% python3 -q
>>> import numpy as np
>>> np.set_printoptions(suppress=True, linewidth=120)
>>> W0 = np.load("a.npy")
>>> print(W0)
[[ 0  1  0  0]
 [ 0 -2  0  0]
 [ 0  0  0  1]
 [ 0  0  0 -2]]
>>> print(W0 @ W0)
[[ 0 -2  0  0]
 [ 0  4  0  0]
 [ 0  0  0 -2]
 [ 0  0  0  4]]
>>> print(np.linalg.matrix_power(W0 - np.diag(np.diag(W0)), 4))
[[0 0 0 0]
 [0 0 0 0]
 [0 0 0 0]
 [0 0 0 0]]
>>> print(np.round(np.sort(np.linalg.eigvals(W0)), 3))
[-2. -2.  0.  0.]
>>> print(np.round(np.linalg.pinv(W0), 3))
[[ 0.   0.   0.   0. ]
 [ 0.2 -0.4  0.   0. ]
 [ 0.   0.   0.   0. ]
 [ 0.   0.   0.2 -0.4]]
>>> print(W0[:, 0] @ W0[:, 2])
0
>>> print(W0.T @ W0)
[[0 0 0 0]
 [0 5 0 0]
 [0 0 0 0]
 [0 0 0 5]]
>>> print(np.round(np.linalg.svd(W0, compute_uv=False), 3))
[2.236 2.236 0.    0.   ]
>>> print((np.linalg.matrix_power((W0 != 0) + (W0.T != 0) + np.eye(4), 4) > 0).astype(int))
[[1 1 0 0]
 [1 1 0 0]
 [0 0 1 1]
 [0 0 1 1]]
>>> F = np.array([[-0.8, 1.3, 0.9, -0.1, -0.1, 0.1, 0.1, 0.7, -0.9, 1.3],
...     [-0.5, 0.4, 1.3, -0.6, 0.3, 0.2, -0.5, 1.2, -2.7, -0.1],
...     [1.6, 0.7, 0.3, 1.1, -0.2, -1.2, 1.1, 0.0, 1.5, 0.6],
...     [-0.5, -0.2, -0.4, -1.0, 0.3, 0.8, 0.3, -0.9, -0.2, -1.2],
...     [-0.9, -0.6, -0.6, -1.7, 3.0, -1.1, -2.2, 0.5, -0.4, 0.7],
...     [-1.6, 0.3, 0.0, -0.1, 1.5, 0.1, 1.6, -1.0, 0.5, -0.3],
...     [-0.2, 1.2, -0.7, -0.1, 0.4, -0.2, 0.0, 1.5, -0.7, 0.5]])
>>> print(F)
[[-0.8  1.3  0.9 -0.1 -0.1  0.1  0.1  0.7 -0.9  1.3]
 [-0.5  0.4  1.3 -0.6  0.3  0.2 -0.5  1.2 -2.7 -0.1]
 [ 1.6  0.7  0.3  1.1 -0.2 -1.2  1.1  0.   1.5  0.6]
 [-0.5 -0.2 -0.4 -1.   0.3  0.8  0.3 -0.9 -0.2 -1.2]
 [-0.9 -0.6 -0.6 -1.7  3.  -1.1 -2.2  0.5 -0.4  0.7]
 [-1.6  0.3  0.  -0.1  1.5  0.1  1.6 -1.   0.5 -0.3]
 [-0.2  1.2 -0.7 -0.1  0.4 -0.2  0.   1.5 -0.7  0.5]]
>>> vec = np.array([0, 2, 3, 2, 1, 3, 3, 0, 2, 2])
>>> a = np.maximum(F @ vec, 0)
>>> print(np.round(np.maximum(F @ (3 * vec), 0), 3))
[19.2  0.  24.6  0.   0.  22.2  0. ]
>>> print(np.round(F.T @ a, 3))
[-3.84 16.28  8.22  7.64  8.82 -8.46 21.5  -2.92 10.24 11.02]
>>> print(F * (a > 1e-9)[:, None])
[[-0.8  1.3  0.9 -0.1 -0.1  0.1  0.1  0.7 -0.9  1.3]
 [-0.   0.   0.  -0.   0.   0.  -0.   0.  -0.  -0. ]
 [ 1.6  0.7  0.3  1.1 -0.2 -1.2  1.1  0.   1.5  0.6]
 [-0.  -0.  -0.  -0.   0.   0.   0.  -0.  -0.  -0. ]
 [-0.  -0.  -0.  -0.   0.  -0.  -0.   0.  -0.   0. ]
 [-1.6  0.3  0.  -0.1  1.5  0.1  1.6 -1.   0.5 -0.3]
 [-0.   0.  -0.  -0.   0.  -0.   0.   0.  -0.   0. ]]
>>> print(np.round(np.tanh(F @ vec), 3))
[ 1.    -0.991  1.    -0.993 -1.     1.    -0.462]
>>> print(np.flatnonzero(a > 1e-9))
[0 2 5]
>>> print(np.round(np.maximum(F @ vec, 0) - np.maximum(-F @ vec, 0), 3))
[  6.4  -2.7   8.2  -2.8 -12.7   7.4  -0.5]
>>> M2 = F / np.linalg.norm(F, axis=1)
Traceback (most recent call last):
  File "<python-input-22>", line 1, in <module>
    M2 = F / np.linalg.norm(F, axis=1)
         ~~^~~~~~~~~~~~~~~~~~~~~~~~~~~
ValueError: operands could not be broadcast together with shapes (7,10) (7,) 
>>> M2 = F / np.linalg.norm(F, axis=1, keepdims=True)
>>> G = M2 @ M2.T
>>> print((np.abs(G) > 0.9).astype(int))
[[1 0 0 0 0 0 0]
 [0 1 0 0 0 0 0]
 [0 0 1 0 0 0 0]
 [0 0 0 1 0 0 0]
 [0 0 0 0 1 0 0]
 [0 0 0 0 0 1 0]
 [0 0 0 0 0 0 1]]
>>> print(np.argwhere(np.triu(np.abs(G) > 0.95, 1)))
[]
>>> U, sig, Vt = np.linalg.svd(F, full_matrices=False)
>>> print(round(np.sqrt((sig ** 2).sum()), 3), np.round(np.linalg.norm(F), 3))
8.144 8.144
>>> print(np.round(U.T @ F @ Vt.T, 3) + 0)
[[5.192 0.    0.    0.    0.    0.    0.   ]
 [0.    3.925 0.    0.    0.    0.    0.   ]
 [0.    0.    3.33  0.    0.    0.    0.   ]
 [0.    0.    0.    2.858 0.    0.    0.   ]
 [0.    0.    0.    0.    1.565 0.    0.   ]
 [0.    0.    0.    0.    0.    1.301 0.   ]
 [0.    0.    0.    0.    0.    0.    0.744]]
>>> print(U.shape, sig.shape, Vt.shape)
(7, 7) (7,) (7, 10)
>>> print(sig.round(3))
[5.192 3.925 3.33  2.858 1.565 1.301 0.744]
>>> t3 = np.stack([F, -2 * F, F[::-1]])
>>> print((t3 @ F.T).shape)
(3, 7, 7)
>>> print(np.linalg.matrix_rank(t3.reshape(3, -1)))
2
>>> print(np.linalg.matrix_rank(t3))
[7 7 7]
>>> print(np.round(np.linalg.norm(t3, axis=(1, 2)), 3))
[ 8.144 16.287  8.144]
>>> print(np.round(np.einsum("bij,cij->bc", t3, t3), 3))
[[  66.32 -132.64   -4.02]
 [-132.64  265.28    8.04]
 [  -4.02    8.04   66.32]]
>>> print(np.round(t3.sum(axis=0), 3))
[[ 0.6 -0.1 -1.6  0.   0.5 -0.3 -0.1  0.8  0.2 -0.8]
 [-1.1 -0.1 -1.3  0.5  1.2 -0.1  2.1 -2.2  3.2 -0.2]
 [-2.5 -1.3 -0.9 -2.8  3.2  0.1 -3.3  0.5 -1.9  0.1]
 [ 0.   0.   0.   0.   0.   0.   0.   0.   0.   0. ]
 [ 2.5  1.3  0.9  2.8 -3.2 -0.1  3.3 -0.5  1.9 -0.1]
 [ 1.1  0.1  1.3 -0.5 -1.2  0.1 -2.1  2.2 -3.2  0.2]
 [-0.6  0.1  1.6  0.  -0.5  0.3  0.1 -0.8 -0.2  0.8]]
>>> W1 = np.array([[1, 1, 2, 2, 3],
...     [3, 3, 2, 2, 3],
...     [1, 3, 3, 2, 1],
...     [2, 2, 1, 3, 3],
...     [0, 3, 3, 2, 3],
...     [0, 3, 0, 2, 0],
...     [3, 2, 0, 3, 0],
...     [0, 1, 2, 1, 2],
...     [3, 0, 0, 3, 0],
...     [1, 1, 3, 1, 2]])
>>> c = np.array([8, -5, 1, -2, 6])
>>> H = np.maximum(F @ W1 + c, 0)
>>> print(np.linalg.matrix_rank(H))
5
>>> print((H > 0).astype(int))
[[1 1 1 1 1]
 [0 1 1 0 1]
 [1 1 1 1 1]
 [1 0 0 0 0]
 [0 0 1 0 1]
 [1 1 0 1 1]
 [1 0 1 0 1]]
>>> print(np.round((H > 0).mean(axis=0), 3))
[0.714 0.571 0.714 0.429 0.857]
>>> Z = np.array([[0, -1], [2, -2], [2, 1], [-1, 1], [1, -1]])
>>> print(W1 @ Z)
[[ 7 -2]
 [11 -8]
 [11 -3]
 [ 6 -5]
 [13 -4]
 [ 4 -4]
 [ 1 -4]
 [ 7 -1]
 [-3  0]
 [ 9 -1]]
>>> print((H @ Z).round(6).argmax(axis=1))
[0 0 0 0 0 0 0]
>>> print(np.round(H @ Z, 3))
[[ 36.5 -18.4]
 [ 22.5  -1.2]
 [ 23.4 -19.6]
 [  0.   -3.6]
 [ 20.4  -0.6]
 [  2.  -15.1]
 [ 26.2 -15.6]]
